% python3 -q
>>> import numpy as np
>>> from numpy import linalg as LA
>>> np.set_printoptions(suppress=True, linewidth=120)
>>> feats = np.array([[-2, -1, 0, 1, 2], [3, 4, 5, 6, 7], [8, 9, 10, 11, 12]])
>>> LA.lstsq(feats[:-1].T, feats[-1])[2]
np.int32(2)
>>> x0 = np.array([1, -4, 0, 2, -3])
>>> feats @ x0
array([ -2, -22, -42])
>>> feats @ np.ones(5)
array([ 0., 25., 50.])
>>> feats @ np.eye(5)[4]
array([ 2.,  7., 12.])
>>> np.sign((feats @ x0).round(6))
array([-1, -1, -1])
>>> LA.norm(feats @ x0) <= LA.norm(feats, 2) * LA.norm(x0) + 1e-9
np.True_
>>> E = np.load("run12.npy")
>>> E
array([[ 6,  6,  6, -6,  0],
       [-2, -2, -2,  2,  0],
       [-2, -2, -2,  2,  0],
       [ 0,  0,  0,  0,  0],
       [-6, -6, -6,  6,  0]])
>>> U, sv, Vt = LA.svd(E)
>>> vecs = Vt[:(sv > 1e-8).sum()]
>>> rng = np.random.default_rng(737)
>>> x0 = E[2] + 2 * E[0] + rng.integers(2) * np.eye(5)[4]
>>> x0
array([ 10.,  10.,  10., -10.,   0.])
>>> np.round(vecs.T @ vecs, 3)
array([[ 0.25,  0.25,  0.25, -0.25,  0.  ],
       [ 0.25,  0.25,  0.25, -0.25,  0.  ],
       [ 0.25,  0.25,  0.25, -0.25,  0.  ],
       [-0.25, -0.25, -0.25,  0.25,  0.  ],
       [ 0.  ,  0.  ,  0.  ,  0.  ,  0.  ]])
>>> np.allclose(vecs.T @ vecs @ x0, x0)
True
>>> np.round(np.diag(vecs.T @ vecs), 3)
array([0.25, 0.25, 0.25, 0.25, 0.  ])
>>> LA.matrix_rank(np.vstack([E, x0]))
np.int64(1)
>>> np.round(LA.norm(x0 - vecs.T @ vecs @ x0), 3)
np.float64(0.0)
>>> U, sv, Vt = LA.svd(E)
>>> sv.round(3) + 0
array([17.889,  0.   ,  0.   ,  0.   ,  0.   ])
>>> np.argmax(sv[:-1] / (sv[1:] + 1e-6)) + 1
np.int64(1)
>>> B = U[:, :1] @ np.diag(sv[:1]) @ Vt[:1]
>>> LA.matrix_rank(E, rtol=0.05)
np.int64(1)
>>> np.round(LA.norm(E - B) / LA.norm(E), 3)
np.float64(0.0)
>>> round(float(np.abs(E - B).max()), 3)
0.0
>>> LA.cond(E) > 100
np.True_
>>> LA.matrix_rank(E, rtol=0.1)
np.int64(1)
>>> np.argsort(-LA.norm(E, axis=0).round(6), kind="stable")[:3]
array([0, 1, 2])
>>> round(LA.norm(E, 2) / LA.norm(E), 3)
np.float64(1.0)
>>> try:
...     LA.inv(E)
... except LA.LinAlgError as e:
...     print(e)
... 
Singular matrix
>>> np.allclose(E[:-1].T @ LA.lstsq(E[:-1].T, E[-1])[0], E[-1])
True
>>> np.abs(np.diag(LA.qr(E)[1])) > 1e-9
array([ True, False, False, False, False])
>>> rk = LA.matrix_rank(feats)
>>> rk
np.int64(2)
>>> null = LA.svd(feats)[2][rk:].T
>>> LA.matrix_rank(feats.T @ feats), LA.matrix_rank(feats @ feats.T)
(np.int64(2), np.int64(2))
>>> [int(LA.matrix_rank(np.delete(feats, i, axis=0))) for i in range(3)]
[2, 2, 2]
>>> [int(LA.matrix_rank(feats[:, :j + 1])) for j in range(5)]
[1, 2, 2, 2, 2]
>>> np.allclose(feats @ null, 0)
True
>>> np.round(null @ null.T, 3) + 0
array([[ 0.4, -0.4, -0.2,  0. ,  0.2],
       [-0.4,  0.7, -0.2, -0.1,  0. ],
       [-0.2, -0.2,  0.8, -0.2, -0.2],
       [ 0. , -0.1, -0.2,  0.7, -0.4],
       [ 0.2,  0. , -0.2, -0.4,  0.4]])
>>> np.round(feats @ null, 3) + 0
array([[0., 0., 0.],
       [0., 0., 0.],
       [0., 0., 0.]])
>>> arr = np.load("m.npy")
>>> arr
array([[-1,  0,  2],
       [-2,  0,  4],
       [ 0,  0,  0],
       [ 3,  0, -6],
       [-2,  0,  4]])
>>> [round(float(x), 3) for x in LA.svd(arr, compute_uv=False)[:3]]
[9.487, 0.0, 0.0]
>>> LA.matrix_rank(arr, rtol=0.1)
np.int64(1)
>>> LA.cond(arr) > 100
np.True_
>>> np.round(LA.norm(arr, 2) / LA.norm(arr), 3)
np.float64(1.0)
>>> f = np.array([1, 5, 4])
>>> np.polyval(f, arr[1])
array([-2,  4, 40])
>>> np.array([np.convolve(row, f, "same") for row in arr])
array([[ -5,  -2,  10],
       [-10,  -4,  20],
       [  0,   0,   0],
       [ 15,   6, -30],
       [-10,  -4,  20]])
>>> np.cross(arr[1, :3], arr[4, :3])
array([0, 0, 0])
>>> np.convolve(arr[1], f)
array([ -2, -10,  -4,  20,  16])
>>> U, sv, Vt = LA.svd(arr)
>>> np.argmax(sv[:-1] / (sv[1:] + 1e-6)) + 1
np.int64(1)
>>> sv.round(3) + 0
array([9.487, 0.   , 0.   ])
>>> B = U[:, :1] @ np.diag(sv[:1]) @ Vt[:1]
>>> LA.matrix_rank(B)
np.int64(1)
>>> np.round(LA.norm(arr - B) / LA.norm(arr), 3)
np.float64(0.0)
>>> B = np.array([[2, 3], [0, 1]])
>>> W2 = np.kron(B, arr)
>>> W2.shape
(10, 6)
>>> try:
...     LA.inv(arr)
... except LA.LinAlgError as e:
...     print(e)
... 
Last 2 dimensions of the array must be square
>>> np.abs(np.diag(LA.qr(arr)[1])) > 1e-9
array([ True, False, False])
>>> K = np.eye(5, dtype=int)[rng.permutation(5)] * np.array([-2, 2, -2, -2, 1])
>>> K
array([[-2,  0,  0,  0,  0],
       [ 0,  2,  0,  0,  0],
       [ 0,  0,  0, -2,  0],
       [ 0,  0,  0,  0,  1],
       [ 0,  0, -2,  0,  0]])
>>> x0 = np.array([1, 2, 3, 2, 2])
>>> y = K @ x0
>>> beta, lr = np.zeros(5), 1 / LA.norm(K, 2) ** 2
>>> for i in range(150):
...     beta -= lr * K.T @ (K @ beta - y)
...     if i % 50 == 0: print(i, round(LA.norm(K @ beta - y), 3))
... 
0 1.5
50 0.0
100 0.0
>>> np.round(LA.cond(K), 3)
np.float64(2.0)
>>> B = K[0, 0] * K[1:] - np.outer(K[1:, 0], K[0])
>>> B
array([[ 0, -4,  0,  0,  0],
       [ 0,  0,  0,  4,  0],
       [ 0,  0,  0,  0, -2],
       [ 0,  0,  4,  0,  0]])
>>> K[:, 0] / K[0, 0]
array([ 1., -0., -0., -0., -0.])
>>> (LA.matrix_power((K != 0) + (K.T != 0) + np.eye(5), 5) > 0).astype(int)
array([[1, 0, 0, 0, 0],
       [0, 1, 0, 0, 0],
       [0, 0, 1, 1, 1],
       [0, 0, 1, 1, 1],
       [0, 0, 1, 1, 1]])
>>> np.round(np.sort(LA.eigvals(K).real), 3)
array([-2.   , -0.794, -0.794,  1.587,  2.   ])
>>> round(float(LA.det(K)), 3)
-16.0
>>> K.T @ K
array([[4, 0, 0, 0, 0],
       [0, 4, 0, 0, 0],
       [0, 0, 4, 0, 0],
       [0, 0, 0, 4, 0],
       [0, 0, 0, 0, 1]])
>>> np.round(LA.norm(K, axis=0), 3)
array([2., 2., 2., 2., 1.])
>>> B = np.array([[1, -2, -5], [1, -8, 1]])
>>> W0 = B.T @ B
>>> W0
array([[  2, -10,  -4],
       [-10,  68,   2],
       [ -4,   2,  26]])
>>> rk = LA.matrix_rank(W0)
>>> rk
np.int64(2)
>>> null = LA.svd(W0)[2][rk:].T
>>> np.round(null[:, 0] / null[np.abs(null[:, 0]).round(6).argmax(), 0], 3)
array([1.   , 0.143, 0.143])
>>> np.allclose(W0 @ null, 0)
True
>>> B = W0 / np.sqrt((W0 ** 2).mean(axis=1, keepdims=True))
>>> W0 - W0.mean(axis=1, keepdims=True)
array([[  6.,  -6.,   0.],
       [-30.,  48., -18.],
       [-12.,  -6.,  18.]])
>>> B[2].round(3)
array([-0.263,  0.131,  1.707])
>>> U, sv, Vt = LA.svd(W0)
>>> np.argmax(sv[:-1] / (sv[1:] + 1e-6)) + 1
np.int64(2)
>>> sv.round(3) + 0
array([69.633, 26.367,  0.   ])
>>> B = U[:, :2] @ np.diag(sv[:2]) @ Vt[:2]
>>> round(float(np.abs(W0 - B).max()), 3)
0.0
>>> LA.matrix_rank(B)
np.int64(2)
>>> LA.matrix_rank(W0, rtol=0.05)
np.int64(2)
>>> np.round(LA.norm(W0 - B, 2), 3), round(float(sv[2]), 3)
(np.float64(0.0), 0.0)
>>> X = np.loadtxt("a.csv", delimiter=",")
>>> X
array([[  4.799, -21.014,   7.973, -48.887],
       [  4.592, -22.602,   8.274, -49.825],
       [  5.82 , -21.283,   6.476, -49.075],
       [  5.579, -23.247,   8.354, -50.929],
       [-13.381,  -3.003,   4.315,   1.497],
       [-13.524,  -3.557,   5.455,   1.721],
       [  7.374, -23.381,   6.961, -49.206],
       [  5.422, -22.165,   7.566, -49.604],
       [-13.378,  -3.416,   6.456,   2.584],
       [-13.712,  -4.913,   5.798,   1.985],
       [  7.061, -20.663,   9.262, -49.053],
       [  6.023, -21.767,   7.411, -51.354],
       [  7.227, -21.535,   7.881, -48.831],
       [  6.712, -24.364,   6.14 , -50.262],
       [  4.808, -22.068,   6.993, -51.241],
       [  5.523, -23.745,   8.982, -50.026],
       [  3.658, -22.458,   7.296, -48.008],
       [  5.166, -23.47 ,   7.985, -50.331],
       [  7.56 , -23.256,   9.149, -50.641],
       [-13.988,  -3.631,   5.538,   2.301],
       [-12.878,  -4.441,   6.376,   2.466],
       [  5.668, -22.822,   9.117, -49.742]])
>>> cen = X - X.mean(axis=0)
>>> vecs = LA.svd(cen)[2][:2]
>>> B = cen - cen @ vecs.T @ vecs
>>> np.round((cen @ vecs.T).std(axis=0), 3)
array([26.06 ,  0.953])
>>> np.round(np.diag(vecs.T @ vecs), 3)
array([0.666, 0.138, 0.353, 0.842])
>>> LA.norm(B, axis=1).round(6).argmax()
np.int64(13)
>>> dist = LA.norm(X[:, None] - X[None], axis=-1)
>>> LA.matrix_rank(dist ** 2)
np.int64(6)
>>> np.flatnonzero(dist[18] < dist.mean() / 2)
array([ 0,  1,  2,  3,  6,  7, 10, 11, 12, 13, 14, 15, 16, 17, 18, 21])
>>> B = feats / LA.norm(feats, axis=1)
Traceback (most recent call last):
  File "<python-input-113>", line 1, in <module>
    B = feats / LA.norm(feats, axis=1)
        ~~~~~~^~~~~~~~~~~~~~~~~~~~~~~~
ValueError: operands could not be broadcast together with shapes (3,5) (3,) 
>>> B = feats / LA.norm(feats, axis=1, keepdims=True)
>>> cov = B @ B.T
>>> cov[1].round(3)
array([0.272, 1.   , 0.991])
>>> np.round(LA.norm(B, axis=1), 3)
array([1., 1., 1.])
>>> (cov - 2 * np.eye(3)).round(6).argmax(axis=1)
array([1, 2, 1])
>>> M, _ = LA.qr(np.array([[1.5, -1.6], [0.5, -1.0]]))
>>> M.round(3)
array([[-0.949, -0.316],
       [-0.316,  0.949]])
>>> np.allclose(E @ E.T, E.T @ E)
False
>>> (E - E.T) / 2
array([[ 0.,  4.,  4., -3.,  3.],
       [-4.,  0.,  0.,  1.,  3.],
       [-4.,  0.,  0.,  1.,  3.],
       [ 3., -1., -1.,  0., -3.],
       [-3., -3., -3.,  3.,  0.]])
>>> np.round(np.sort(np.abs(LA.eigvals(E))), 3) + 0
array([0., 0., 0., 0., 2.])
>>> (E + E.T) / 2
array([[ 6.,  2.,  2., -3., -3.],
       [ 2., -2., -2.,  1., -3.],
       [ 2., -2., -2.,  1., -3.],
       [-3.,  1.,  1.,  0.,  3.],
       [-3., -3., -3.,  3.,  0.]])
>>> np.round(LA.det(E), 3)
np.float64(0.0)
>>> E @ E
array([[ 12,  12,  12, -12,   0],
       [ -4,  -4,  -4,   4,   0],
       [ -4,  -4,  -4,   4,   0],
       [  0,   0,   0,   0,   0],
       [-12, -12, -12,  12,   0]])
>>> assert E == E.T
Traceback (most recent call last):
  File "<python-input-127>", line 1, in <module>
    assert E == E.T
           ^^^^^^^^
ValueError: The truth value of an array with more than one element is ambiguous. Use a.any() or a.all()
>>> LA.matrix_power(E, 4)
array([[ 48,  48,  48, -48,   0],
       [-16, -16, -16,  16,   0],
       [-16, -16, -16,  16,   0],
       [  0,   0,   0,   0,   0],
       [-48, -48, -48,  48,   0]])
>>> B = M / LA.norm(M, axis=1, keepdims=True)
>>> cov = B @ B.T
>>> cov[0].round(3) + 0
array([1., 0.])
>>> np.degrees(np.arccos(np.clip(cov[0, 1], -1, 1)))
np.float64(90.0)
>>> (np.abs(cov) > 0.9).astype(int)
array([[1, 0],
       [0, 1]])
>>> W2 = np.array([[-2, 1, 1, -2], [1, 1, 1, -1], [-1, 1, -2, 2]])
>>> A = np.repeat(W2, 20 // 3, axis=0)
>>> A = A + 0.1 * rng.normal(size=A.shape)
>>> A.round(3)
array([[-2.051,  1.05 ,  1.195, -1.979],
       [-1.991,  1.06 ,  1.018, -1.933],
       [-1.941,  1.045,  0.879, -1.748],
       [-2.076,  1.068,  0.842, -1.999],
       [-1.914,  1.131,  1.088, -1.951],
       [-1.928,  0.998,  0.943, -1.911],
       [ 0.922,  1.04 ,  1.118, -1.22 ],
       [ 1.142,  0.945,  1.112, -0.893],
       [ 0.911,  1.009,  1.116, -1.134],
       [ 1.079,  1.038,  0.96 , -0.987],
       [ 1.022,  1.022,  1.089, -0.994],
       [ 1.029,  0.936,  0.804, -0.82 ],
       [-1.05 ,  0.911, -2.07 ,  1.92 ],
       [-1.095,  0.995, -1.921,  2.099],
       [-1.2  ,  1.048, -2.007,  1.947],
       [-0.994,  0.841, -1.957,  1.945],
       [-0.856,  1.113, -1.947,  2.227],
       [-1.262,  0.972, -2.072,  1.963]])
>>> proj = A @ LA.solve(A.T @ A, A.T)
>>> np.round(LA.eigvalsh(proj), 3) + 0
array([0., 0., 0., 0., 0., 0., 0., 0., 0., 0., 0., 0., 0., 0., 1., 1., 1., 1.])
>>> np.round(np.trace(proj), 3)
np.float64(4.0)
>>> cov = np.cov(A, rowvar=False)
>>> np.round(np.polyfit(A[:, 2], A[:, 1], 1), 3)
array([0.017, 1.012])
>>> round(float(np.corrcoef(A[:, 2], A[:, 1])[0, 1]), 3)
0.343
>>> np.round(np.median(A, axis=0), 3)
array([-1.072,  1.03 ,  0.911, -0.99 ])
>>> np.round(np.corrcoef(A.T), 3)
array([[ 1.   , -0.271,  0.233,  0.002],
       [-0.271,  1.   ,  0.343, -0.396],
       [ 0.233,  0.343,  1.   , -0.969],
       [ 0.002, -0.396, -0.969,  1.   ]])
